$ python3 -q
>>> import numpy as np
>>> np.set_printoptions(precision=3, suppress=True, linewidth=160, floatmode="fixed")
>>> M2 = np.array([[2, 2, 1, 1], [0, 1, 0, 0], [1, 2, 1, 2], [0, 1, 2, 2]])
>>> M = np.tril(M2)
>>> M
array([[2, 0, 0, 0],
       [0, 1, 0, 0],
       [1, 2, 1, 0],
       [0, 1, 2, 2]])
>>> M2 = M[0, 0] * M[1:] - np.outer(M[1:, 0], M[0])
>>> print(M2)
[[0 2 0 0]
 [0 4 2 0]
 [0 2 4 4]]
>>> np.flatnonzero(~M2.round(6).any(axis=1))
array([], dtype=int64)
>>> cov = M2.T @ M2
>>> np.linalg.matrix_rank(cov)
np.int64(3)
>>> (M2 @ M2.T).shape
(3, 3)
>>> np.diag(cov)
array([ 0, 24, 20, 16])
>>> proj = np.triu(np.array([[-2, -3, -3, -1], [-3, -2, 2, 3], [1, 0, 2, -1], [-3, 0, -2, 0]]), 1) + np.eye(4)
>>> M2 = proj @ M @ np.linalg.inv(proj)
>>> round(float(np.linalg.det(M2)), 3)
4.0
>>> print(M2)
[[ -1.000 -13.000  18.000  54.000]
 [  2.000  14.000 -14.000 -48.000]
 [  1.000   4.000  -6.000 -19.000]
 [  0.000   1.000   0.000  -1.000]]
>>> np.linalg.matrix_rank(M2)
np.int64(4)
>>> O = M.astype(float).copy()
>>> for j in range(4):
...     O[:, j] -= O[:, :j] @ (O[:, :j].T @ O[:, j])
...     O[:, j] /= np.linalg.norm(O[:, j])
... 
>>> O
array([[ 0.894, -0.351,  0.101,  0.258],
       [ 0.000,  0.439, -0.456,  0.775],
       [ 0.447,  0.702, -0.203, -0.516],
       [ 0.000,  0.439,  0.861,  0.258]])
>>> print(np.round(O.T @ M, 3) + 0)
[[2.236 0.894 0.447 0.000]
 [0.000 2.280 1.579 0.877]
 [0.000 0.000 1.519 1.722]
 [0.000 0.000 0.000 0.516]]
>>> np.round(O.T @ O, 3) + 0
array([[1.000, 0.000, 0.000, 0.000],
       [0.000, 1.000, 0.000, 0.000],
       [0.000, 0.000, 1.000, 0.000],
       [0.000, 0.000, 0.000, 1.000]])
>>> M2 = np.linalg.inv(M)
>>> np.round(np.linalg.cond(M), 3)
np.float64(10.837)
>>> M @ M2
array([[1.000, 0.000, 0.000, 0.000],
       [0.000, 1.000, 0.000, 0.000],
       [0.000, 0.000, 1.000, 0.000],
       [0.000, 0.000, 0.000, 1.000]])
>>> X = np.load("a.npy")
>>> X
array([[120,   1,   0,   3,   2,   3],
       [  2, 103,   2,   2,   0,   1],
       [  3,   3, -59,   2,   0,   0],
       [  0,   0,   3,  83,   3,   1],
       [  3,   2,   0,   1,  63,   0],
       [  3,   2,   0,   1,   2, 183]])
>>> blk = np.stack([X, -1 * X, X[::-1]])
>>> (blk @ X.T).shape
(3, 6, 6)
>>> blk.shape
(3, 6, 6)
>>> arr = np.array([[-0.1, -0.1, 0.5],
...     [0.6, -0.6, 0.4],
...     [-0.9, -1.9, 0.3],
...     [-0.7, 0.8, 0.5]])
>>> arr
array([[-0.100, -0.100,  0.500],
       [ 0.600, -0.600,  0.400],
       [-0.900, -1.900,  0.300],
       [-0.700,  0.800,  0.500]])
>>> x0 = np.array([-5, -3, 4])
>>> y = arr @ x0
>>> print(np.linalg.solve(arr.T @ arr, arr.T @ y))
[-5.000 -3.000  4.000]
>>> np.round(np.linalg.pinv(arr) @ arr, 3) + 0
array([[1.000, 0.000, 0.000],
       [0.000, 1.000, 0.000],
       [0.000, 0.000, 1.000]])
>>> print(y)
[ 2.800  0.400 11.400  3.100]
>>> rng = np.random.default_rng(89)
>>> y = y + 0.3 * rng.normal(size=4)
>>> y
array([ 2.646,  0.318, 11.723,  3.189])
>>> c, *_ = np.linalg.lstsq(arr, y)
>>> print(np.round(arr.T @ (y - arr @ c), 3) + 0)
[0.000 0.000 0.000]
>>> print(round(np.linalg.norm(y - arr @ c), 3))
0.145
>>> c
array([-5.230, -3.077,  3.863])
